>>> import numpy as np
>>> import numpy.linalg as la
>>> np.set_printoptions(precision=2, suppress=True, linewidth=140, floatmode="fixed")
>>> mat = np.loadtxt("run2.csv", delimiter=",")
>>> mat
array([[-32.00, -12.00,  -8.00, -28.00, -28.00,  -8.00,  -8.00, -12.00, -32.00,  -4.00,  -8.00, -20.00, -32.00],
       [ 32.00,  12.00,   8.00,  28.00,  28.00,   8.00,   8.00,  12.00,  32.00,   4.00,   8.00,  20.00,  32.00],
       [ 24.00,   9.00,   6.00,  21.00,  21.00,   6.00,   6.00,   9.00,  24.00,   3.00,   6.00,  15.00,  24.00],
       [-24.00,  -9.00,  -6.00, -21.00, -21.00,  -6.00,  -6.00,  -9.00, -24.00,  -3.00,  -6.00, -15.00, -24.00],
       [  0.00,   0.00,   0.00,   0.00,   0.00,   0.00,   0.00,   0.00,   0.00,   0.00,   0.00,   0.00,   0.00],
       [  8.00,   3.00,   2.00,   7.00,   7.00,   2.00,   2.00,   3.00,   8.00,   1.00,   2.00,   5.00,   8.00],
       [  8.00,   3.00,   2.00,   7.00,   7.00,   2.00,   2.00,   3.00,   8.00,   1.00,   2.00,   5.00,   8.00],
       [ 16.00,   6.00,   4.00,  14.00,  14.00,   4.00,   4.00,   6.00,  16.00,   2.00,   4.00,  10.00,  16.00],
       [ 16.00,   6.00,   4.00,  14.00,  14.00,   4.00,   4.00,   6.00,  16.00,   2.00,   4.00,  10.00,  16.00],
       [-32.00, -12.00,  -8.00, -28.00, -28.00,  -8.00,  -8.00, -12.00, -32.00,  -4.00,  -8.00, -20.00, -32.00],
       [  8.00,   3.00,   2.00,   7.00,   7.00,   2.00,   2.00,   3.00,   8.00,   1.00,   2.00,   5.00,   8.00],
       [ -8.00,  -3.00,  -2.00,  -7.00,  -7.00,  -2.00,  -2.00,  -3.00,  -8.00,  -1.00,  -2.00,  -5.00,  -8.00],
       [ 24.00,   9.00,   6.00,  21.00,  21.00,   6.00,   6.00,   9.00,  24.00,   3.00,   6.00,  15.00,  24.00]])
>>> r0 = np.array([0, 0])
>>> np.cross(mat[7, :3], mat[4, :3])
array([0.00, 0.00, 0.00])
>>> np.polyval(r0, mat[7])
array([0.00, 0.00, 0.00, 0.00, 0.00, 0.00, 0.00, 0.00, 0.00, 0.00, 0.00, 0.00, 0.00])
